$ python3 -q
>>> import numpy as np
>>> np.set_printoptions(precision=2, suppress=True, linewidth=120, legacy="1.25")
>>> def tidy(a):
...     return np.round(a, 2) + 0
... 
>>> K = np.load("w.npy")
>>> print(K)
[[6. 0. 5. 0. 5. 5. 0. 0. 0. 0. 0.]
 [0. 6. 0. 5. 0. 0. 0. 5. 5. 0. 5.]
 [5. 0. 6. 0. 5. 5. 0. 0. 0. 0. 0.]
 [0. 5. 0. 6. 0. 0. 0. 5. 5. 0. 5.]
 [5. 0. 5. 0. 6. 5. 0. 0. 0. 0. 0.]
 [5. 0. 5. 0. 5. 6. 0. 0. 0. 0. 0.]
 [0. 0. 0. 0. 0. 0. 6. 0. 0. 5. 0.]
 [0. 5. 0. 5. 0. 0. 0. 6. 5. 0. 5.]
 [0. 5. 0. 5. 0. 0. 0. 5. 6. 0. 5.]
 [0. 0. 0. 0. 0. 0. 5. 0. 0. 6. 0.]
 [0. 5. 0. 5. 0. 0. 0. 5. 5. 0. 6.]]
>>> # symmetric, so the eigenvalues are real
>>> low = np.linalg.cholesky(K)
>>> print(tidy(np.diag(low) ** 2))
[6.   6.   1.83 1.83 1.45 1.31 6.   1.45 1.31 1.83 1.24]
>>> print(tidy(low @ low.T))
[[6. 0. 5. 0. 5. 5. 0. 0. 0. 0. 0.]
 [0. 6. 0. 5. 0. 0. 0. 5. 5. 0. 5.]
 [5. 0. 6. 0. 5. 5. 0. 0. 0. 0. 0.]
 [0. 5. 0. 6. 0. 0. 0. 5. 5. 0. 5.]
 [5. 0. 5. 0. 6. 5. 0. 0. 0. 0. 0.]
 [5. 0. 5. 0. 5. 6. 0. 0. 0. 0. 0.]
 [0. 0. 0. 0. 0. 0. 6. 0. 0. 5. 0.]
 [0. 5. 0. 5. 0. 0. 0. 6. 5. 0. 5.]
 [0. 5. 0. 5. 0. 0. 0. 5. 6. 0. 5.]
 [0. 0. 0. 0. 0. 0. 5. 0. 0. 6. 0.]
 [0. 5. 0. 5. 0. 0. 0. 5. 5. 0. 6.]]
>>> print(tidy(K / np.sqrt(np.outer(np.diag(K), np.diag(K)))))
[[1.   0.   0.83 0.   0.83 0.83 0.   0.   0.   0.   0.  ]
 [0.   1.   0.   0.83 0.   0.   0.   0.83 0.83 0.   0.83]
 [0.83 0.   1.   0.   0.83 0.83 0.   0.   0.   0.   0.  ]
 [0.   0.83 0.   1.   0.   0.   0.   0.83 0.83 0.   0.83]
 [0.83 0.   0.83 0.   1.   0.83 0.   0.   0.   0.   0.  ]
 [0.83 0.   0.83 0.   0.83 1.   0.   0.   0.   0.   0.  ]
 [0.   0.   0.   0.   0.   0.   1.   0.   0.   0.83 0.  ]
 [0.   0.83 0.   0.83 0.   0.   0.   1.   0.83 0.   0.83]
 [0.   0.83 0.   0.83 0.   0.   0.   0.83 1.   0.   0.83]
 [0.   0.   0.   0.   0.   0.   0.83 0.   0.   1.   0.  ]
 [0.   0.83 0.   0.83 0.   0.   0.   0.83 0.83 0.   1.  ]]
>>> f = np.array([0, -2, -2, -3, -8, -7, 9, -7, 6, 7, 7])
>>> out = K + np.outer(f, np.eye(11)[9])
>>> print(out)
[[ 6.  0.  5.  0.  5.  5.  0.  0.  0.  0.  0.]
 [ 0.  6.  0.  5.  0.  0.  0.  5.  5. -2.  5.]
 [ 5.  0.  6.  0.  5.  5.  0.  0.  0. -2.  0.]
 [ 0.  5.  0.  6.  0.  0.  0.  5.  5. -3.  5.]
 [ 5.  0.  5.  0.  6.  5.  0.  0.  0. -8.  0.]
 [ 5.  0.  5.  0.  5.  6.  0.  0.  0. -7.  0.]
 [ 0.  0.  0.  0.  0.  0.  6.  0.  0. 14.  0.]
 [ 0.  5.  0.  5.  0.  0.  0.  6.  5. -7.  5.]
 [ 0.  5.  0.  5.  0.  0.  0.  5.  6.  6.  5.]
 [ 0.  0.  0.  0.  0.  0.  5.  0.  0. 13.  0.]
 [ 0.  5.  0.  5.  0.  0.  0.  5.  5.  7.  6.]]
>>> print(np.linalg.matrix_rank(out - K))
1
>>> print(np.linalg.matrix_rank(np.linalg.inv(out) - np.linalg.inv(K), tol=1e-8))
1
>>> x = np.array([-3, -3, 2, 5, 0, 2, 1, -3, 2, -4, 5])
>>> target = K @ x
>>> print(target)
[  2.  27.   7.  35.   5.   7. -14.  27.  32. -19.  35.]
>>> print(tidy(np.linalg.solve(K, 2 * target)))
[-6. -6.  4. 10.  0.  4.  2. -6.  4. -8. 10.]
>>> E = np.loadtxt("mat.csv", delimiter=",")
>>> print(E)
[[5. 1. 1. 1. 1. 1. 1. 1. 1. 1. 1. 1. 1.]
 [1. 5. 1. 1. 1. 1. 1. 1. 1. 1. 1. 1. 1.]
 [1. 1. 5. 1. 1. 1. 1. 1. 1. 1. 1. 1. 1.]
 [1. 1. 1. 5. 1. 1. 1. 1. 1. 1. 1. 1. 1.]
 [1. 1. 1. 1. 5. 1. 1. 1. 1. 1. 1. 1. 1.]
 [1. 1. 1. 1. 1. 5. 1. 1. 1. 1. 1. 1. 1.]
 [1. 1. 1. 1. 1. 1. 5. 1. 1. 1. 1. 1. 1.]
 [1. 1. 1. 1. 1. 1. 1. 5. 1. 1. 1. 1. 1.]
 [1. 1. 1. 1. 1. 1. 1. 1. 5. 1. 1. 1. 1.]
 [1. 1. 1. 1. 1. 1. 1. 1. 1. 5. 1. 1. 1.]
 [1. 1. 1. 1. 1. 1. 1. 1. 1. 1. 5. 1. 1.]
 [1. 1. 1. 1. 1. 1. 1. 1. 1. 1. 1. 5. 1.]
 [1. 1. 1. 1. 1. 1. 1. 1. 1. 1. 1. 1. 5.]]
>>> w, vecs = np.linalg.eigh(E)
>>> x = np.array([2, 2, 1, 1, -3, -3, -2, 3, -3, 1, 3, 1, 0])
>>> print(x @ E @ x)
253.0
>>> print(tidy(np.linalg.eigvalsh(E[1:, 1:])))
[ 4.  4.  4.  4.  4.  4.  4.  4.  4.  4.  4. 16.]
>>> W = np.array([[0, -2, 1, 1, -1],
...     [-2, -1, 0, 2, -2],
...     [2, -1, -2, -2, -1],
...     [2, -2, 2, -2, -1],
...     [-1, -1, 0, -1, -1],
...     [-1, -2, -2, 1, 2],
...     [1, -2, 0, 2, 2],
...     [-2, 1, 1, 1, 0],
...     [-1, -1, 1, -2, 0],
...     [1, -2, -1, -2, 0],
...     [0, -2, 1, 2, -1],
...     [2, -2, 2, 0, -1],
...     [-2, 0, 2, -2, -1]])
>>> beta = np.array([1, 3, 1, 4, 5])
>>> hid = np.maximum(E @ W + beta, 0)
>>> print(np.linalg.matrix_rank(hid))
4
>>> cent = np.array([[1, 2, -1], [-2, 1, -2], [1, -2, -1], [-2, 0, 0], [-1, 2, -2]])
>>> print((hid @ cent).round(6).argmax(axis=1))
[0 2 1 0 0 1 1 0 0 0 0 0 0]
>>> out = np.array([[0, 3],
...     [3, 3],
...     [5, 4],
...     [1, 2],
...     [4, 0],
...     [1, 5],
...     [4, 1],
...     [2, 0],
...     [0, 3],
...     [1, 1],
...     [2, 5],
...     [2, 5],
...     [0, 0]])
>>> print(np.einsum("ij->j", E))
[17. 17. 17. 17. 17. 17. 17. 17. 17. 17. 17. 17. 17.]
>>> print(np.linalg.matrix_rank(E @ out))
2
>>> print(np.einsum("ik,kj->ij", E, out))
[[25. 44.]
 [37. 44.]
 [45. 48.]
 [29. 40.]
 [41. 32.]
 [29. 52.]
 [41. 36.]
 [33. 32.]
 [25. 44.]
 [29. 36.]
 [33. 52.]
 [33. 52.]
 [25. 32.]]
>>> out @ E
Traceback (most recent call last):
  File "<python-input-35>", line 1, in <module>
    out @ E
    ~~~~^~~
ValueError: matmul: Input operand 1 has a mismatch in its core dimension 0, with gufunc signature (n?,k),(k,m?)->(n?,m?) (size 13 is different from 2)
>>> print(out.T @ E.T)
[[25. 37. 45. 29. 41. 29. 41. 33. 25. 29. 33. 33. 25.]
 [44. 44. 48. 40. 32. 52. 36. 32. 44. 36. 52. 52. 32.]]
>>> print(E @ (-1.0) ** np.arange(13))
[ 5. -3.  5. -3.  5. -3.  5. -3.  5. -3.  5. -3.  5.]
>>> mat = np.load("sample1.npy")
>>> print(mat)
[[-3 -2 -1  0  1  2  3]
 [ 4  5  6  7  8  9 10]
 [11 12 13 14 15 16 17]
 [18 19 20 21 22 23 24]
 [25 26 27 28 29 30 31]]
>>> # rank 2
>>> rng = np.random.default_rng(9215)
>>> out = mat + rng.integers(-2, 3, (5, 2)) @ rng.integers(-2, 3, (2, 7))
>>> print(out)
[[-7 -2  5 -2  5  0 -1]
 [ 4  1  8  9  8  7  8]
 [15 10  8 17 11 17 20]
 [18 15 22 23 22 21 22]
 [27 20 27 32 27 28 30]]
>>> print(np.abs(out - mat).sum(axis=1))
[22 12 22 12 17]
>>> print(out - mat)
[[-4  0  6 -2  4 -2 -4]
 [ 0 -4  2  2  0 -2 -2]
 [ 4 -2 -5  3 -4  1  3]
 [ 0 -4  2  2  0 -2 -2]
 [ 2 -6  0  4 -2 -2 -1]]
